% ipython --no-banner

In [1]: import numpy as np

In [2]: np.set_printoptions(precision=1, suppress=True, linewidth=140)

In [3]: feats = np.load("run6.npy")

In [4]: feats
Out[4]: 
array([[0, 1, 0],
       [1, 0, 0],
       [0, 0, 1]])

In [5]: evals, evecs = np.linalg.eig(feats)

In [6]: np.prod(evals)
Out[6]: np.float64(-1.0)

In [7]: np.sort(np.linalg.eigvals(np.linalg.inv(feats)))
Out[7]: array([-1.,  1.,  1.])

In [8]: evals, evecs = np.linalg.eigh(feats)

In [9]: x = np.array([0, -1, 1])

In [10]: x @ feats @ x
Out[10]: np.int64(1)

In [11]: x @ feats @ x / (x @ x), evals[0], evals[-1]
Out[11]: (np.float64(0.5), np.float64(-1.0), np.float64(1.0))

In [12]: f = np.array([0, 0, 1])

In [13]: Y = feats + np.outer(f, np.eye(3)[2])

In [14]: print(round(float(np.linalg.det(Y) / np.linalg.det(feats)), 1), round(float(1 + np.linalg.solve(feats, f)[2]), 1))
2.0 2.0

In [15]: np.linalg.matrix_rank(np.linalg.inv(Y) - np.linalg.inv(feats), tol=1e-8)
Out[15]: np.int64(1)

In [16]: print(np.linalg.matrix_power(feats, 2))
[[1 0 0]
 [0 1 0]
 [0 0 1]]

In [17]: np.sort(np.abs(np.linalg.eigvals(feats)))[::-1]
Out[17]: array([1., 1., 1.])

In [18]: feats.sum(axis=1)
Out[18]: array([1, 1, 1])

In [19]: pr = np.eye(3)[1]

In [20]: for _ in range(3):
    ...:     pr = pr @ feats
    ...:     print(pr.round(1))
    ...: 
[1. 0. 0.]
[0. 1. 0.]
[1. 0. 0.]

In [21]: feats @ feats
Out[21]: 
array([[1, 0, 0],
       [0, 1, 0],
       [0, 0, 1]])

In [22]: np.sort(np.linalg.eigvals(feats).real)
Out[22]: array([-1.,  1.,  1.])

In [23]: print((feats != 0).astype(int))
[[0 1 0]
 [1 0 0]
 [0 0 1]]

In [24]: X = np.load("out19.npy")

In [25]: X
Out[25]: 
array([[0, 1, 1, 1],
       [1, 0, 1, 0],
       [1, 1, 0, 0],
       [1, 0, 0, 0]])

In [26]: evals, evecs = np.linalg.eig(X)

In [27]: np.sort(np.linalg.eigvals(np.linalg.inv(X)))
Out[27]: array([-1. , -0.7,  0.5,  3.2])

In [28]: np.sort(np.linalg.eigvals(X.T))
Out[28]: array([-1.5, -1. ,  0.3,  2.2])

In [29]: np.round(np.prod(evals), 1)
Out[29]: np.float64(1.0)

In [30]: np.sort(np.linalg.eigvals(X @ X))
Out[30]: array([0.1, 1. , 2.2, 4.7])

In [31]: rng = np.random.default_rng(91)

In [32]: z = rng.permutation(4)

In [33]: z
Out[33]: array([1, 0, 2, 3])

In [34]: Y = X[z][:, z]

In [35]: np.round(np.linalg.det(Y), 1), round(float(np.linalg.det(X[z])), 1)
Out[35]: (np.float64(1.0), -1.0)

In [36]: np.diag(Y)
Out[36]: array([0, 0, 0, 0])

In [37]: Q, r_ = np.linalg.qr(X)

In [38]: np.trace(Q @ Q.T)
Out[38]: np.float64(4.0)

In [39]: Q
Out[39]: 
array([[ 0. ,  0.8,  0.5,  0.4],
       [-0.6, -0.3,  0.7, -0.4],
       [-0.6,  0.5, -0.5, -0.4],
       [-0.6, -0.3, -0.2,  0.8]])

In [40]: np.round(Q @ r_, 1) + 0
Out[40]: 
array([[0., 1., 1., 1.],
       [1., 0., 1., 0.],
       [1., 1., 0., 0.],
       [1., 0., 0., 0.]])

In [41]: r_
Out[41]: 
array([[-1.7, -0.6, -0.6,  0. ],
       [ 0. ,  1.3,  0.5,  0.8],
       [ 0. ,  0. ,  1.2,  0.5],
       [ 0. ,  0. ,  0. ,  0.4]])

In [42]: evals, evecs = np.linalg.eigh(X)

In [43]: x = np.array([-7, -3, 9, -4])

In [44]: np.abs(X).sum(axis=1).max(), round(np.abs(evals).max(), 1)
Out[44]: (np.int64(3), np.float64(2.2))

In [45]: evals, evecs = np.linalg.eigh(X)

In [46]: np.linalg.eigvalsh(X + 2 * np.eye(4))
Out[46]: array([0.5, 1. , 2.3, 4.2])

In [47]: np.unique(evals.round(6) + 0, return_counts=True)[1]
Out[47]: array([1, 1, 1, 1])

In [48]: np.round(evecs @ np.diag(evals) @ evecs.T, 1) + 0
Out[48]: 
array([[0., 1., 1., 1.],
       [1., 0., 1., 0.],
       [1., 1., 0., 0.],
       [1., 0., 0., 0.]])

In [49]: round(evals.sum(), 1), np.trace(X)
Out[49]: (np.float64(-0.0), np.int64(0))

In [50]: mat = np.array([[-0.2, 0.2, -1.0],
    ...:     [0.7, 1.0, -0.1],
    ...:     [0.0, -0.6, 1.9],
    ...:     [-0.9, -0.2, 0.4],
    ...:     [-0.4, -0.1, -0.1],
    ...:     [-1.6, -0.5, 0.5]])

In [51]: mat[0] = mat[4] + 0.1 * rng.normal(size=3)

In [52]: print(mat.round(1) + 0)
[[-0.5 -0.2  0. ]
 [ 0.7  1.  -0.1]
 [ 0.  -0.6  1.9]
 [-0.9 -0.2  0.4]
 [-0.4 -0.1 -0.1]
 [-1.6 -0.5  0.5]]

In [53]: x = np.array([2, 0, 1])

In [54]: rhs = mat @ x

In [55]: np.round(np.linalg.solve(mat.T @ mat, mat.T @ rhs), 1) + 0
Out[55]: array([2., 0., 1.])

In [56]: np.round(np.linalg.pinv(mat) @ mat, 1) + 0
Out[56]: 
array([[1., 0., 0.],
       [0., 1., 0.],
       [0., 0., 1.]])

In [57]: np.round(np.linalg.lstsq(mat, rhs)[0], 1) + 0
Out[57]: array([2., 0., 1.])

In [58]: rhs = rhs + 0.1 * rng.normal(size=6)

In [59]: rhs
Out[59]: array([-1.1,  1.3,  1.9, -1.5, -1. , -2.6])

In [60]: c, *_ = np.linalg.lstsq(mat, rhs)

In [61]: round(float(np.linalg.norm(rhs - mat @ c)), 1)
Out[61]: 0.1

In [62]: c.round()
Out[62]: array([ 2., -0.,  1.])

In [63]: print(np.round(mat.T @ (rhs - mat @ c), 1) + 0)
[0. 0. 0.]

In [64]: c.round(1) + 0
Out[64]: array([2., 0., 1.])

In [65]: m1 = np.array([[-0.2, 1.3, -0.1, 0.5, 0.4, -0.3, 0.9, 0.2],
    ...:     [-0.8, 0.3, -0.6, -0.8, -1.1, 0.4, -1.3, -1.7],
    ...:     [-0.9, -0.8, -0.3, 0.0, 0.8, -1.0, -1.2, -0.2]])

In [66]: x = np.array([3, 0, 1, 2, 0, 1, 3, 3])

In [67]: m1 * x
Out[67]: 
array([[-0.6,  0. , -0.1,  1. ,  0. , -0.3,  2.7,  0.6],
       [-2.4,  0. , -0.6, -1.6, -0. ,  0.4, -3.9, -5.1],
       [-2.7, -0. , -0.3,  0. ,  0. , -1. , -3.6, -0.6]])

In [68]: m1 @ (2 * x)
Out[68]: array([  6.6, -26.4, -16.4])

In [69]: m1 @ np.eye(8)[0]
Out[69]: array([-0.2, -0.8, -0.9])

In [70]: np.linalg.norm(m1 @ x) <= np.linalg.norm(m1, 2) * np.linalg.norm(x) + 1e-9
Out[70]: np.True_

In [71]: Y = np.array([[7, 7, 0],
    ...:     [0, 9, 9],
    ...:     [-8, -8, -4],
    ...:     [1, 2, -6],
    ...:     [-9, -6, -8],
    ...:     [7, -5, 0],
    ...:     [-6, 8, -7],
    ...:     [-1, -3, 1]])

In [72]: np.einsum("ik,kj->ji", m1, Y)
Out[72]: 
array([[-11.4,  20.6, -10.7],
       [ 17.8,  -0.4, -19.9],
       [ -0.2,  26.1,  -4.2]])

In [73]: np.einsum("ij,ij->i", m1, m1)
Out[73]: array([3.1, 7.7, 4.7])

In [74]: np.einsum("ik,kj->ij", m1, Y)
Out[74]: 
array([[-11.4,  17.8,  -0.2],
       [ 20.6,  -0.4,  26.1],
       [-10.7, -19.9,  -4.2]])

In [75]: C2 = m1.T @ m1

In [76]: np.allclose(C2, C2.T)
Out[76]: True

In [77]: C2
Out[77]: 
array([[ 1.5,  0.2,  0.8,  0.5,  0.1,  0.6,  1.9,  1.5],
       [ 0.2,  2.4, -0.1,  0.4, -0.5,  0.5,  1.7, -0.1],
       [ 0.8, -0.1,  0.5,  0.4,  0.4,  0.1,  1. ,  1.1],
       [ 0.5,  0.4,  0.4,  0.9,  1.1, -0.5,  1.5,  1.5],
       [ 0.1, -0.5,  0.4,  1.1,  2. , -1.4,  0.8,  1.8],
       [ 0.6,  0.5,  0.1, -0.5, -1.4,  1.2,  0.4, -0.5],
       [ 1.9,  1.7,  1. ,  1.5,  0.8,  0.4,  3.9,  2.6],
       [ 1.5, -0.1,  1.1,  1.5,  1.8, -0.5,  2.6,  3. ]])

In [78]: f = np.array([-3, 1, 1])

In [79]: np.round(np.correlate(m1[1], m1[0], "full"), 1) + 0
Out[79]: array([-0.2, -0.7,  0.4, -1.1, -1. , -0.7, -1.3, -1.9, -2.3, -0.6, -2.6,  0. , -1.6, -2. ,  0.3])

In [80]: np.round(np.cross(m1[1, :3], m1[0, :3]), 1) + 0
Out[80]: array([ 0.8,  0. , -1. ])

In [81]: f = np.array([2, -3, 1, 1])

In [82]: K = np.outer(rng.normal(size=33), f) + 0.3 * rng.normal(size=(33, 4))

In [83]: K.round(1) + 0
Out[83]: 
array([[ 1.8, -2.8,  1.2,  0.2],
       [ 0.2, -0.1,  0.6,  0.3],
       [ 2.4, -4. ,  0.8,  1.3],
       [-1.9,  2.4, -1.2, -0.4],
       [ 1.2, -2.1,  0.2,  0.8],
       [ 2.1, -2.7,  0.8,  0.8],
       [ 3.9, -5.3,  2.2,  2. ],
       [ 1.1, -1.9,  1. ,  0.3],
       [ 0. ,  0. , -0.2, -0.2],
       [ 1.4, -2.1,  0.4,  0.6],
       [ 0.7, -0.4,  0. , -0.1],
       [ 1.4, -1.5,  0.3,  0.7],
       [ 2.3, -3.1,  1.6,  1.1],
       [ 0.9, -0.7,  0.5,  0.1],
       [-0.2,  0.3,  0. , -0.3],
       [ 1.3, -1.4,  0.6,  0. ],
       [ 0.7, -1.5,  0.8,  0.8],
       [-1. ,  0.8, -0.5, -0.2],
       [-1.8,  2.2, -0.9, -0.6],
       [ 2.5, -4.3,  1.7,  1.5],
       [ 2.3, -2.3,  0.8,  0.6],
       [ 1.7, -0.9, -0.1,  0.2],
       [ 0.8, -2.1,  0.8,  0.4],
       [ 3.3, -4.6,  1.8,  2. ],
       [ 1.2, -1.6,  0.8,  0.4],
       [-0.5,  1.1, -0.1, -0.3],
       [ 2.6, -3. ,  1.3,  0.8],
       [ 1.8, -2.4,  0.5,  0.8],
       [ 3.3, -4.2,  2. ,  1.4],
       [ 2.8, -4.8,  1.2,  1.7],
       [-0.6,  0.7, -0.4,  0.3],
       [-1.7,  1.8, -0.9, -1. ],
       [-2.7,  4. , -0.9, -1.7]])

In [84]: left, sv, VT = np.linalg.svd(K)

In [85]: np.argmax(sv[:-1] / (sv[1:] + 1e-6)) + 1
Out[85]: np.int64(1)

In [86]: sv
Out[86]: array([20. ,  1.9,  1.7,  1.3])

In [87]: Y = left[:, :1] @ np.diag(sv[:1]) @ VT[:1]

In [88]: round(float(np.linalg.norm(K - Y) / np.linalg.norm(K)), 1)
Out[88]: 0.1

In [89]: Y.round(1) + 0
Out[89]: 
array([[ 1.9, -2.6,  1. ,  0.9],
       [ 0.2, -0.3,  0.1,  0.1],
       [ 2.7, -3.7,  1.4,  1.2],
       [-1.8,  2.5, -0.9, -0.8],
       [ 1.3, -1.9,  0.7,  0.6],
       [ 1.9, -2.7,  1. ,  0.9],
       [ 3.9, -5.5,  2. ,  1.8],
       [ 1.3, -1.8,  0.7,  0.6],
       [-0.1,  0.1,  0. ,  0. ],
       [ 1.4, -1.9,  0.7,  0.6],
       [ 0.3, -0.5,  0.2,  0.2],
       [ 1.1, -1.6,  0.6,  0.5],
       [ 2.3, -3.2,  1.2,  1.1],
       [ 0.7, -0.9,  0.3,  0.3],
       [-0.2,  0.3, -0.1, -0.1],
       [ 1. , -1.4,  0.5,  0.5],
       [ 1. , -1.4,  0.5,  0.5],
       [-0.7,  1. , -0.4, -0.3],
       [-1.6,  2.3, -0.8, -0.8],
       [ 2.9, -4.1,  1.5,  1.4],
       [ 1.8, -2.5,  0.9,  0.8],
       [ 0.9, -1.2,  0.4,  0.4],
       [ 1.3, -1.8,  0.6,  0.6],
       [ 3.4, -4.7,  1.7,  1.6],
       [ 1.2, -1.6,  0.6,  0.5],
       [-0.7,  0.9, -0.3, -0.3],
       [ 2.3, -3.2,  1.2,  1.1],
       [ 1.7, -2.4,  0.9,  0.8],
       [ 3.2, -4.4,  1.6,  1.5],
       [ 3.2, -4.5,  1.6,  1.5],
       [-0.5,  0.7, -0.2, -0.2],
       [-1.5,  2.1, -0.8, -0.7],
       [-2.8,  3.9, -1.4, -1.3]])

In [90]: print(np.linalg.matrix_rank(Y))
1

In [91]: np.round(np.linalg.norm(K - Y, 2), 1), round(float(sv[1]), 1)
Out[91]: (np.float64(1.9), 1.9)
